% ipython --no-banner

In [1]: import numpy as np

In [2]: np.set_printoptions(precision=1, suppress=True, linewidth=120, legacy="1.25")

In [3]: def tidy(a):
   ...:     return np.round(a, 1) + 0
   ...: 

In [4]: data = np.load("m.npy")

In [5]: data
Out[5]: 
array([[0, 0, 0, 1, 0, 1, 0, 0, 0, 0, 0, 0, 0],
       [0, 0, 1, 0, 0, 0, 1, 0, 0, 0, 0, 0, 0],
       [0, 1, 0, 0, 0, 0, 0, 0, 0, 1, 0, 0, 0],
       [1, 0, 0, 0, 0, 0, 0, 0, 0, 0, 0, 0, 1],
       [0, 0, 0, 0, 0, 1, 0, 0, 0, 0, 0, 0, 0],
       [1, 0, 0, 0, 1, 0, 1, 0, 0, 0, 0, 0, 0],
       [0, 1, 0, 0, 0, 1, 0, 1, 0, 0, 0, 0, 0],
       [0, 0, 0, 0, 0, 0, 1, 0, 1, 0, 0, 0, 0],
       [0, 0, 0, 0, 0, 0, 0, 1, 0, 1, 0, 0, 0],
       [0, 0, 1, 0, 0, 0, 0, 0, 1, 0, 0, 0, 0],
       [0, 0, 0, 0, 0, 0, 0, 0, 0, 0, 0, 0, 0],
       [0, 0, 0, 0, 0, 0, 0, 0, 0, 0, 0, 0, 0],
       [0, 0, 0, 1, 0, 0, 0, 0, 0, 0, 0, 0, 0]])

In [6]: evals, vecs = np.linalg.eigh(data)

In [7]: vec = np.array([-3, -2, -5, -9, 2, 6, -3, -3, 9, 9, 2, 0, 5])

In [8]: print(np.abs(data).sum(axis=1).max(), tidy(np.abs(evals).max()))
3 2.2

In [9]: tidy(np.linalg.det(data))
Out[9]: 0.0

In [10]: np.flatnonzero(np.linalg.matrix_power((data != 0) + (data.T != 0) + np.eye(13), 13)[8])
Out[10]: array([ 0,  1,  2,  3,  4,  5,  6,  7,  8,  9, 12])

In [11]: rng = np.random.default_rng(421)

In [12]: z = rng.permutation(13)

In [13]: z
Out[13]: array([ 8,  9,  6,  5, 10,  2,  4, 11,  1,  7, 12,  0,  3])

In [14]: A2 = data[z][:, z]

In [15]: tidy(np.sort(np.abs(np.linalg.eigvals(A2))))
Out[15]: array([0. , 0. , 0. , 0.7, 0.7, 1. , 1. , 1.2, 1.2, 1.7, 1.7, 2.2, 2.2])

In [16]: print(np.allclose(A2, data))
False

In [17]: print(tidy(np.linalg.det(A2)), tidy(np.linalg.det(data[z])))
0.0 0.0

In [18]: print(np.diag(A2))
[0 0 0 0 0 0 0 0 0 0 0 0 0]

In [19]: A = np.array([[1, -1, 1, -1, -1, 1, -1, 1],
    ...:     [1, 1, -1, -1, -1, -1, 1, 1],
    ...:     [1, 1, -1, -1, 1, 1, -1, -1],
    ...:     [1, -1, -1, 1, -1, 1, 1, -1],
    ...:     [1, 1, 1, 1, 1, 1, 1, 1],
    ...:     [1, 1, 1, 1, -1, -1, -1, -1],
    ...:     [1, -1, -1, 1, 1, -1, -1, 1],
    ...:     [1, -1, 1, -1, 1, -1, 1, -1]])

In [20]: def softmax(z):
    ...:     e = np.exp(z - z.max(axis=-1, keepdims=True))
    ...:     return e / e.sum(axis=-1, keepdims=True)
    ...: 

In [21]: print(tidy(softmax(A[2])))
[0.2 0.2 0.  0.  0.2 0.2 0.  0. ]

In [22]: tidy(softmax(A[2] + 3))
Out[22]: array([0.2, 0.2, 0. , 0. , 0.2, 0.2, 0. , 0. ])

In [23]: tidy(softmax(10 * A[2]))
Out[23]: array([0.2, 0.2, 0. , 0. , 0.2, 0.2, 0. , 0. ])

In [24]: S = A @ A.T / np.sqrt(8)

In [25]: tidy(softmax(S + np.triu(np.full(S.shape, -np.inf), 1)))
Out[25]: 
array([[1. , 0. , 0. , 0. , 0. , 0. , 0. , 0. ],
       [0.1, 0.9, 0. , 0. , 0. , 0. , 0. , 0. ],
       [0.1, 0.1, 0.9, 0. , 0. , 0. , 0. , 0. ],
       [0.1, 0.1, 0.1, 0.8, 0. , 0. , 0. , 0. ],
       [0. , 0. , 0. , 0. , 0.8, 0. , 0. , 0. ],
       [0. , 0. , 0. , 0. , 0. , 0.8, 0. , 0. ],
       [0. , 0. , 0. , 0. , 0. , 0. , 0.7, 0. ],
       [0. , 0. , 0. , 0. , 0. , 0. , 0. , 0.7]])

In [26]: softmax(S).round(6).argmax(axis=1)
Out[26]: array([0, 1, 2, 3, 4, 5, 6, 7])

In [27]: tidy(softmax(S)[2] @ A)
Out[27]: array([ 1. ,  0.7, -0.7, -0.7,  0.7,  0.7, -0.7, -0.7])

In [28]: tidy(softmax(S))
Out[28]: 
array([[0.7, 0. , 0. , 0. , 0. , 0. , 0. , 0. ],
       [0. , 0.7, 0. , 0. , 0. , 0. , 0. , 0. ],
       [0. , 0. , 0.7, 0. , 0. , 0. , 0. , 0. ],
       [0. , 0. , 0. , 0.7, 0. , 0. , 0. , 0. ],
       [0. , 0. , 0. , 0. , 0.7, 0. , 0. , 0. ],
       [0. , 0. , 0. , 0. , 0. , 0.7, 0. , 0. ],
       [0. , 0. , 0. , 0. , 0. , 0. , 0.7, 0. ],
       [0. , 0. , 0. , 0. , 0. , 0. , 0. , 0.7]])

In [29]: A[:, 5] @ A[:, 2]
Out[29]: 0

In [30]: tidy(np.linalg.svd(A, compute_uv=False))
Out[30]: array([2.8, 2.8, 2.8, 2.8, 2.8, 2.8, 2.8, 2.8])

In [31]: m1 = np.load("block15.npy")

In [32]: print(m1)
[[-9  0  3  0  0  0]
 [ 0  6  0  0  0  0]
 [ 3 -3 15  0  0  0]
 [-6  0  2 -9  0  3]
 [ 0  4  0  0  6  0]
 [ 2 -2 10  3 -3 15]]

In [33]: rk = np.linalg.matrix_rank(data)

In [34]: rk
Out[34]: 10

In [35]: null = np.linalg.svd(data)[2][rk:].T

In [36]: null.shape
Out[36]: (13, 3)

In [37]: print([int(np.linalg.matrix_rank(np.delete(data, i, axis=0))) for i in range(13)])
[10, 9, 9, 9, 10, 9, 9, 9, 9, 9, 10, 10, 10]

In [38]: np.linalg.matrix_rank(data.T @ data), np.linalg.matrix_rank(data @ data.T)
Out[38]: (10, 10)

In [39]: arr = np.load("a.npy")

In [40]: arr
Out[40]: 
array([[-2, -1,  2, -2, -2, -2,  1,  1, -2,  1,  0, -3,  2],
       [ 0,  1, -2,  1,  2,  1, -1, -1, -1, -1,  1,  3,  0],
       [-2, -1,  0,  0,  2, -2, -2,  0,  0,  1,  0, -3,  0],
       [ 1,  2, -1, -1,  0,  1, -2,  0, -2,  0,  0,  0,  0],
       [ 1,  0,  2,  1,  2, -2,  2,  1,  2, -1,  1,  3,  0],
       [ 2,  2, -2, -1,  2, -1,  1, -2, -1, -1, -2,  3,  0],
       [ 2, -2,  0,  0,  2,  1, -2,  2, -1, -2, -1,  6,  2]])

In [41]: A2 = arr / np.sqrt((arr ** 2).mean(axis=1, keepdims=True))

In [42]: print(tidy(arr - arr.mean(axis=1, keepdims=True)))
[[-1.5 -0.5  2.5 -1.5 -1.5 -1.5  1.5  1.5 -1.5  1.5  0.5 -2.5  2.5]
 [-0.2  0.8 -2.2  0.8  1.8  0.8 -1.2 -1.2 -1.2 -1.2  0.8  2.8 -0.2]
 [-1.5 -0.5  0.5  0.5  2.5 -1.5 -1.5  0.5  0.5  1.5  0.5 -2.5  0.5]
 [ 1.2  2.2 -0.8 -0.8  0.2  1.2 -1.8  0.2 -1.8  0.2  0.2  0.2  0.2]
 [ 0.1 -0.9  1.1  0.1  1.1 -2.9  1.1  0.1  1.1 -1.9  0.1  2.1 -0.9]
 [ 2.   2.  -2.  -1.   2.  -1.   1.  -2.  -1.  -1.  -2.   3.   0. ]
 [ 1.5 -2.5 -0.5 -0.5  1.5  0.5 -2.5  1.5 -1.5 -2.5 -1.5  5.5  1.5]]

In [43]: tidy(np.linalg.norm(A2, axis=1))
Out[43]: array([3.6, 3.6, 3.6, 3.6, 3.6, 3.6, 3.6])

In [44]: tidy(A2[5])
Out[44]: array([ 1.2,  1.2, -1.2, -0.6,  1.2, -0.6,  0.6, -1.2, -0.6, -0.6, -1.2,  1.8,  0. ])

In [45]: np.linalg.matrix_rank(A2) == np.linalg.matrix_rank(arr)
Out[45]: True

In [46]: A2 = np.linalg.inv(A)

In [47]: (np.abs(A2) > 1e-9).astype(int)
Out[47]: 
array([[1, 1, 1, 1, 1, 1, 1, 1],
       [1, 1, 1, 1, 1, 1, 1, 1],
       [1, 1, 1, 1, 1, 1, 1, 1],
       [1, 1, 1, 1, 1, 1, 1, 1],
       [1, 1, 1, 1, 1, 1, 1, 1],
       [1, 1, 1, 1, 1, 1, 1, 1],
       [1, 1, 1, 1, 1, 1, 1, 1],
       [1, 1, 1, 1, 1, 1, 1, 1]])

In [48]: tidy(np.linalg.inv(A2))
Out[48]: 
array([[ 1., -1.,  1., -1., -1.,  1., -1.,  1.],
       [ 1.,  1., -1., -1., -1., -1.,  1.,  1.],
       [ 1.,  1., -1., -1.,  1.,  1., -1., -1.],
       [ 1., -1., -1.,  1., -1.,  1.,  1., -1.],
       [ 1.,  1.,  1.,  1.,  1.,  1.,  1.,  1.],
       [ 1.,  1.,  1.,  1., -1., -1., -1., -1.],
       [ 1., -1., -1.,  1.,  1., -1., -1.,  1.],
       [ 1., -1.,  1., -1.,  1., -1.,  1., -1.]])

In [49]: tidy(np.linalg.det(A) * A2)
Out[49]: 
array([[-512., -512., -512., -512., -512., -512., -512., -512.],
       [ 512., -512., -512.,  512., -512., -512.,  512.,  512.],
       [-512.,  512.,  512.,  512., -512., -512.,  512., -512.],
       [ 512.,  512.,  512., -512., -512., -512., -512.,  512.],
       [ 512.,  512., -512.,  512., -512.,  512., -512., -512.],
       [-512.,  512., -512., -512., -512.,  512.,  512.,  512.],
       [ 512., -512.,  512., -512., -512.,  512.,  512., -512.],
       [-512., -512.,  512.,  512., -512.,  512., -512.,  512.]])
